% ipython --no-banner

In [1]: import numpy as np

In [2]: from numpy import linalg as LA

In [3]: np.set_printoptions(suppress=True, linewidth=200)

In [4]: rng = np.random.default_rng(172)

In [5]: mat = rng.normal(size=(33, 5)) + 20 * np.array([-4, -1, 4, -3, -2])

In [6]: print(mat.round(3))
[[-80.497 -20.732  81.078 -60.718 -38.347]
 [-81.036 -19.516  80.759 -59.317 -40.267]
 [-80.199 -20.244  81.427 -59.1   -40.134]
 [-80.981 -21.505  79.254 -60.018 -41.682]
 [-79.623 -19.28   80.021 -59.074 -40.207]
 [-80.026 -20.358  81.498 -61.092 -37.488]
 [-79.987 -19.871  79.362 -60.533 -39.171]
 [-78.008 -21.611  79.236 -59.077 -39.436]
 [-79.79  -20.868  80.199 -60.224 -38.066]
 [-79.686 -20.386  80.348 -59.851 -39.304]
 [-79.859 -21.022  77.963 -58.839 -40.091]
 [-80.519 -20.572  78.421 -59.857 -39.46 ]
 [-79.343 -21.533  79.861 -59.908 -39.596]
 [-79.678 -21.308  79.72  -61.886 -39.526]
 [-80.684 -20.727  79.787 -58.723 -39.56 ]
 [-79.575 -19.904  81.044 -60.241 -37.816]
 [-79.594 -19.316  81.249 -60.018 -40.853]
 [-80.274 -21.016  79.638 -60.056 -40.167]
 [-81.164 -20.937  80.057 -59.876 -41.382]
 [-79.986 -20.451  80.869 -61.168 -37.879]
 [-78.288 -19.565  80.16  -61.059 -41.057]
 [-79.189 -20.695  78.202 -59.241 -39.818]
 [-79.284 -18.725  81.75  -62.193 -41.432]
 [-80.631 -20.101  78.017 -60.839 -39.991]
 [-81.134 -20.008  81.109 -59.459 -39.088]
 [-80.129 -20.326  79.674 -60.602 -39.74 ]
 [-78.867 -20.618  80.296 -58.456 -39.29 ]
 [-80.477 -20.551  80.469 -59.827 -40.117]
 [-78.989 -21.106  80.842 -58.439 -37.978]
 [-79.132 -18.553  80.593 -59.386 -39.981]
 [-77.77  -20.182  78.681 -57.361 -39.52 ]
 [-79.811 -19.904  81.18  -59.762 -40.808]
 [-79.002 -21.126  80.892 -58.695 -41.388]]

In [7]: Q, Rm = LA.qr(mat)

In [8]: print(Q.shape, Rm.shape)
(33, 5) (5, 5)

In [9]: print(np.round(np.abs(np.diag(Rm)), 3))
[458.409   4.438   7.297   5.572   6.513]

In [10]: print(np.round(Q.T @ Q, 3) + 0)
[[1. 0. 0. 0. 0.]
 [0. 1. 0. 0. 0.]
 [0. 0. 1. 0. 0.]
 [0. 0. 0. 1. 0.]
 [0. 0. 0. 0. 1.]]

In [11]: G = np.cov(mat, rowvar=False)

In [12]: print(np.round(mat.std(axis=0), 3))
[0.841 0.753 1.023 1.016 1.086]

In [13]: print(np.round(np.corrcoef(mat.T), 3))
[[ 1.     0.051 -0.063  0.259  0.053]
 [ 0.051  1.     0.368 -0.178 -0.16 ]
 [-0.063  0.368  1.    -0.228  0.111]
 [ 0.259 -0.178 -0.228  1.    -0.037]
 [ 0.053 -0.16   0.111 -0.037  1.   ]]

In [14]: print(np.round(LA.eigvalsh(G)[::-1], 3))
[1.485 1.247 0.938 0.616 0.388]

In [15]: print(np.round(np.polyfit(mat[:, 1], mat[:, 3], 1), 3))
[ -0.241 -64.752]

In [16]: print(G.shape)
(5, 5)

In [17]: ang = np.radians(45)

In [18]: Rm = np.eye(5)

In [19]: Rm[1, 1] = Rm[4, 4] = np.cos(ang)

In [20]: Rm[1, 4], Rm[4, 1] = -np.sin(ang), np.sin(ang)

In [21]: print(Rm.round(3))
[[ 1.     0.     0.     0.     0.   ]
 [ 0.     0.707  0.     0.    -0.707]
 [ 0.     0.     1.     0.     0.   ]
 [ 0.     0.     0.     1.     0.   ]
 [ 0.     0.707  0.     0.     0.707]]

In [22]: A2 = mat @ Rm.T

In [23]: print(np.allclose(LA.norm(mat, axis=1), LA.norm(A2, axis=1)))
True

In [24]: print(np.allclose(mat @ mat.T, A2 @ A2.T))
True
